% ipython --no-banner

In [1]: import numpy as np

In [2]: import numpy.linalg as la

In [3]: np.set_printoptions(precision=1, suppress=True, linewidth=100)

In [4]: A2 = np.array([[-2.0, -0.8, -1.0],
   ...:     [-2.0, 0.0, 2.0],
   ...:     [0.6, 0.1, 1.0],
   ...:     [0.1, 1.2, -0.5],
   ...:     [-0.8, -0.1, 0.7]])

In [5]: cent = np.array([[1.3, 2.2, -0.6, -0.7, -0.8, -2.3, -1.8, 0.0, -0.2],
   ...:     [-0.7, -0.2, 1.6, 1.3, 0.4, 0.3, 0.3, 1.4, 1.8],
   ...:     [0.3, 0.3, -0.2, -0.2, -1.3, -1.7, 1.8, 1.1, 0.1]])

In [6]: W0 = A2 @ cent

In [7]: print(W0)
[[-2.3 -4.5  0.1  0.6  2.6  6.1  1.6 -2.2 -1.1]
 [-2.  -3.8  0.8  1.  -1.   1.2  7.2  2.2  0.6]
 [ 1.   1.6 -0.4 -0.5 -1.7 -3.   0.8  1.2  0.2]
 [-0.9 -0.2  2.   1.6  1.1  1.  -0.7  1.1  2.1]
 [-0.8 -1.5  0.2  0.3 -0.3  0.6  2.7  0.6  0.1]]

In [8]: la.lstsq(W0[:-1].T, W0[-1])[2]
Out[8]: np.int32(3)

In [9]: np.round(np.trace(la.pinv(W0) @ W0), 1)
Out[9]: np.float64(3.0)

In [10]: np.abs(np.diag(la.qr(W0)[1])) > 1e-9
Out[10]: array([ True,  True,  True, False, False])

In [11]: left, sigma, VT = la.svd(W0, full_matrices=False)

In [12]: sigma.round(1) + 0
Out[12]: array([11.3,  7.7,  3.9,  0. ,  0. ])

In [13]: round(np.sqrt((sigma ** 2).sum()), 1), round(float(la.norm(W0)), 1)
Out[13]: (np.float64(14.2), 14.2)

In [14]: print(np.cumsum(sigma ** 2) / np.sum(sigma ** 2))
[0.6 0.9 1.  1.  1. ]

In [15]: np.round(left.T @ W0 @ VT.T, 1) + 0
Out[15]: 
array([[11.3,  0. ,  0. ,  0. ,  0. ],
       [ 0. ,  7.7,  0. ,  0. ,  0. ],
       [ 0. ,  0. ,  3.9,  0. ,  0. ],
       [ 0. ,  0. ,  0. ,  0. ,  0. ],
       [ 0. ,  0. ,  0. ,  0. ,  0. ]])

In [16]: round(la.norm(W0[4], 1), 1), round(la.norm(W0[4], np.inf), 1)
Out[16]: (np.float64(7.0), np.float64(2.7))

In [17]: np.round(la.norm(W0, "nuc"), 1)
Out[17]: np.float64(22.9)

In [18]: round(W0[4] @ W0[1], 1)
Out[18]: np.float64(29.5)

In [19]: np.round(la.norm(W0, 2), 1)
Out[19]: np.float64(11.3)

In [20]: la.norm(W0, axis=1).argmax()
Out[20]: np.int64(1)

In [21]: round(float(la.norm(W0) ** 2 / la.norm(W0, 2) ** 2), 1)
Out[21]: 1.6

In [22]: la.norm(W0, axis=1)
Out[22]: array([8.9, 8.9, 4.3, 3.9, 3.3])
